% python3 -q
>>> import numpy as np
>>> np.set_printoptions(precision=3, suppress=True, linewidth=140)
>>> def rnd(a):
...     return np.round(a, 3) + 0
... 
>>> J = np.array([[1, 0, 0, 0], [0, 1, 0, 0], [2, 1, 1, 0], [3, 1, 3, 1]])
>>> x0 = np.array([3, 9, 0, 1])
>>> rhs = J @ x0
>>> rhs
array([ 3,  9, 15, 19])
>>> rnd(np.linalg.solve(J, rhs))
array([3., 9., 0., 1.])
>>> print(rnd(np.linalg.solve(J, -1 * rhs)))
[-3. -9.  0. -1.]
>>> rnd(np.linalg.solve(J, J[:, 0]))
array([1., 0., 0., 0.])
>>> other = J / np.sqrt((J ** 2).mean(axis=1, keepdims=True))
>>> np.linalg.matrix_rank(other) == np.linalg.matrix_rank(J)
np.True_
>>> J - J.mean(axis=1, keepdims=True)
array([[ 0.75, -0.25, -0.25, -0.25],
       [-0.25,  0.75, -0.25, -0.25],
       [ 1.  ,  0.  ,  0.  , -1.  ],
       [ 1.  , -1.  ,  1.  , -1.  ]])
>>> data = np.load("run5.npy")
>>> data
array([[ 9,  8, 13],
       [ 8, 14, 17],
       [13, 17, 26]])
>>> # symmetric, so the eigenvalues are real
>>> rng = np.random.default_rng(41317)
>>> other = data + rng.integers(-2, 3, (3, 1)) @ rng.integers(-2, 3, (1, 3))
>>> other
array([[ 9,  8, 13],
       [ 8, 14, 17],
       [13, 17, 26]])
>>> rnd(np.linalg.svd(other - data, compute_uv=False))
array([0., 0., 0.])
>>> vals, vecs = np.linalg.eigh(data)
>>> print(rnd(vecs @ np.diag(vals) @ vecs.T))
[[ 9.  8. 13.]
 [ 8. 14. 17.]
 [13. 17. 26.]]
>>> rnd(vals.sum()), np.trace(data)
(np.float64(49.0), np.int64(49))
>>> K = np.load("w.npy")
>>> rnd(K)
array([[-2.211,  1.458, -2.583],
       [ 1.458, -0.337,  0.015],
       [-2.583,  0.015,  1.548]])
>>> Uu, s, Vh = np.linalg.svd(K)
>>> print(np.argmax(s[:-1] / (s[1:] + 1e-6)) + 1)
2
>>> other = Uu[:, :2] @ np.diag(s[:2]) @ Vh[:2]
>>> print(rnd(np.abs(K - other).max()))
0.0
>>> np.linalg.matrix_rank(other)
np.int64(2)
>>> mat = np.load("a.npy")
>>> mat
array([[ 1.766,  0.918,  1.473],
       [-0.033, -0.022, -0.079],
       [ 0.651,  0.359,  0.547],
       [ 1.761,  0.858,  1.504],
       [ 0.604,  0.304,  0.654],
       [ 3.032,  1.501,  2.503],
       [ 2.388,  1.21 ,  1.986],
       [-0.047, -0.112, -0.012],
       [ 1.141,  0.66 ,  1.002],
       [-0.042,  0.043,  0.016],
       [ 0.56 ,  0.27 ,  0.488]])
>>> idx = mat[:, 2] > np.median(mat[:, 2])
>>> f = mat[idx].mean(axis=0) - mat[~idx].mean(axis=0)
>>> rnd(f)
array([1.735, 0.889, 1.425])
>>> np.argsort(-np.abs(f).round(6), kind="stable")
array([0, 2, 1])
>>> proj = np.triu(np.array([[-1, -3, -2], [0, -1, -2], [0, -1, -2]]), 1) + np.eye(3)
>>> other = proj @ data @ np.linalg.inv(proj)
>>> np.linalg.matrix_rank(other)
np.int64(3)
>>> arr = np.load("test4.npy")
>>> arr
array([[1., 0.],
       [0., 1.]])
>>> J @ J
array([[ 1,  0,  0,  0],
       [ 0,  1,  0,  0],
       [ 4,  2,  1,  0],
       [12,  5,  6,  1]])
>>> np.linalg.matrix_power(J - np.diag(np.diag(J)), 4)
array([[0, 0, 0, 0],
       [0, 0, 0, 0],
       [0, 0, 0, 0],
       [0, 0, 0, 0]])
>>> print(rnd(np.sort(np.linalg.eigvals(J))))
[1. 1. 1. 1.]
>>> print([int(np.linalg.matrix_rank(np.linalg.matrix_power(J, p))) for p in range(1, 5)])
[4, 4, 4, 4]
>>> np.linalg.matrix_rank(J - J[0, 0] * np.eye(4))
np.int64(2)
>>> M = np.loadtxt("mat.csv", delimiter=",")
>>> M
array([[ 3.982,  1.918,  6.093],
       [-3.986, -1.92 , -5.974],
       [-2.081, -1.002, -2.897],
       [-0.061, -0.068,  0.027]])
>>> q, R = np.linalg.qr(M)
>>> rnd(abs(R[0, 0])), rnd(np.linalg.norm(M[:, 0]))
(np.float64(6.007), np.float64(6.007))
>>> print(rnd(np.abs(np.diag(R))))
[6.007 0.039 0.256]
>>> rnd(np.trace(q @ q.T))
np.float64(3.0)
>>> print(rnd(q.T @ q))
[[1. 0. 0.]
 [0. 1. 0.]
 [0. 0. 1.]]
>>> np.argsort(-np.linalg.norm(M, axis=0).round(6), kind="stable")[:3]
array([2, 0, 1])
>>> print(round(np.log10(np.linalg.cond(M))))
3
>>> np.linalg.cond(M) > 100
np.True_
>>> [round(float(x), 3) for x in np.linalg.svd(M, compute_uv=False)[:3]]
[11.208, 0.174, 0.03]
>>> W = np.array([[0, 1], [2, 3], [0, 3]])
>>> b = np.array([2, 1])
>>> act = np.maximum(M @ W + b, 0)
>>> print((act > 0).astype(int))
[[1 1]
 [0 0]
 [0 0]
 [1 1]]
>>> basis = np.array([[0, -3], [9, -8]])
>>> (act @ basis).round(6).argmax(axis=1)
array([0, 0, 0, 0])
>>> m1 = np.array([[3, 1, 1, 2], [1, 1, 1, 0]])
>>> m1[:, 2] = 5 * m1[:, 1]
>>> m1
array([[3, 1, 5, 2],
       [1, 1, 5, 0]])
>>> other = m1[0, 0] * m1[1:] - np.outer(m1[1:, 0], m1[0])
>>> other
array([[ 0,  2, 10, -2]])
>>> np.linalg.matrix_rank(other), np.linalg.matrix_rank(m1)
(np.int64(1), np.int64(2))
>>> print(np.flatnonzero(~other.round(6).any(axis=1)))
[]
>>> rnd(m1[:, 0] / m1[0, 0])
array([1.   , 0.333])
>>> X = np.load("block10.npy")
>>> X
array([[ 0.937,  0.426,  0.999],
       [-0.006,  0.34 ,  0.285],
       [-1.367,  0.105, -1.147],
       [ 1.592,  0.005,  1.178]])
>>> proj = X @ np.linalg.solve(X.T @ X, X.T)
>>> rnd(np.trace(proj))
np.float64(3.0)
>>> rnd((np.eye(4) - proj) @ X)
array([[0., 0., 0.],
       [0., 0., 0.],
       [0., 0., 0.],
       [0., 0., 0.]])
>>> np.allclose(proj @ proj, proj)
True
>>> rnd(np.diag(proj))
array([0.673, 0.554, 0.981, 0.792])
